$ python3 -q
>>> import numpy as np
>>> np.set_printoptions(suppress=True, linewidth=140)
>>> F = np.array([[-0.6, -0.5, 0.6],
...     [0.7, 1.2, -1.0],
...     [1.2, 1.6, 1.1],
...     [0.1, -0.3, 0.7],
...     [0.7, 0.6, 0.2],
...     [-0.9, -1.2, 0.6],
...     [1.3, 0.3, -0.1],
...     [1.5, -0.2, 0.2],
...     [-0.6, -1.3, 0.7],
...     [-1.3, 0.5, -0.3],
...     [-0.9, 1.9, -0.6],
...     [0.3, 0.4, 0.5],
...     [-0.3, -0.6, 0.8],
...     [0.0, -0.7, 1.1],
...     [-0.6, 0.4, -0.2],
...     [0.8, -1.6, 0.8],
...     [0.7, 1.8, 2.0],
...     [1.0, -0.4, -1.1],
...     [-1.3, -1.1, 1.5],
...     [0.5, 0.5, 0.1],
...     [-0.9, -0.5, 1.0],
...     [0.2, 0.6, 1.3],
...     [-0.2, 1.1, 0.5],
...     [-0.5, -0.6, 0.1]])
>>> rng = np.random.default_rng(86447)
>>> F[:, 0] = -1 * F[:, 2] + 0.05 * rng.normal(size=24)
>>> F.round(3)
array([[-0.516, -0.5  ,  0.6  ],
       [ 1.049,  1.2  , -1.   ],
       [-1.002,  1.6  ,  1.1  ],
       [-0.694, -0.3  ,  0.7  ],
       [-0.178,  0.6  ,  0.2  ],
       [-0.608, -1.2  ,  0.6  ],
       [ 0.157,  0.3  , -0.1  ],
       [-0.239, -0.2  ,  0.2  ],
       [-0.747, -1.3  ,  0.7  ],
       [ 0.263,  0.5  , -0.3  ],
       [ 0.575,  1.9  , -0.6  ],
       [-0.555,  0.4  ,  0.5  ],
       [-0.783, -0.6  ,  0.8  ],
       [-1.104, -0.7  ,  1.1  ],
       [ 0.159,  0.4  , -0.2  ],
       [-0.766, -1.6  ,  0.8  ],
       [-2.   ,  1.8  ,  2.   ],
       [ 1.143, -0.4  , -1.1  ],
       [-1.522, -1.1  ,  1.5  ],
       [-0.107,  0.5  ,  0.1  ],
       [-1.044, -0.5  ,  1.   ],
       [-1.338,  0.6  ,  1.3  ],
       [-0.419,  1.1  ,  0.5  ],
       [-0.076, -0.6  ,  0.1  ]])
>>> w1 = np.array([[1, -1], [0, -2], [-1, 2]])
>>> beta = np.array([-2, 2])
>>> H = np.maximum(F @ w1 + beta, 0)
>>> (H > 0).astype(int)
array([[0, 1],
       [1, 0],
       [0, 1],
       [0, 1],
       [0, 1],
       [0, 1],
       [0, 1],
       [0, 1],
       [0, 1],
       [0, 1],
       [0, 0],
       [0, 1],
       [0, 1],
       [0, 1],
       [0, 1],
       [0, 1],
       [0, 1],
       [1, 0],
       [0, 1],
       [0, 1],
       [0, 1],
       [0, 1],
       [0, 1],
       [0, 1]])
>>> W2 = np.array([[3, 0, 3], [2, 1, 3]])
>>> w1 @ W2
array([[ 1, -1,  0],
       [-4, -2, -6],
       [ 1,  2,  3]])
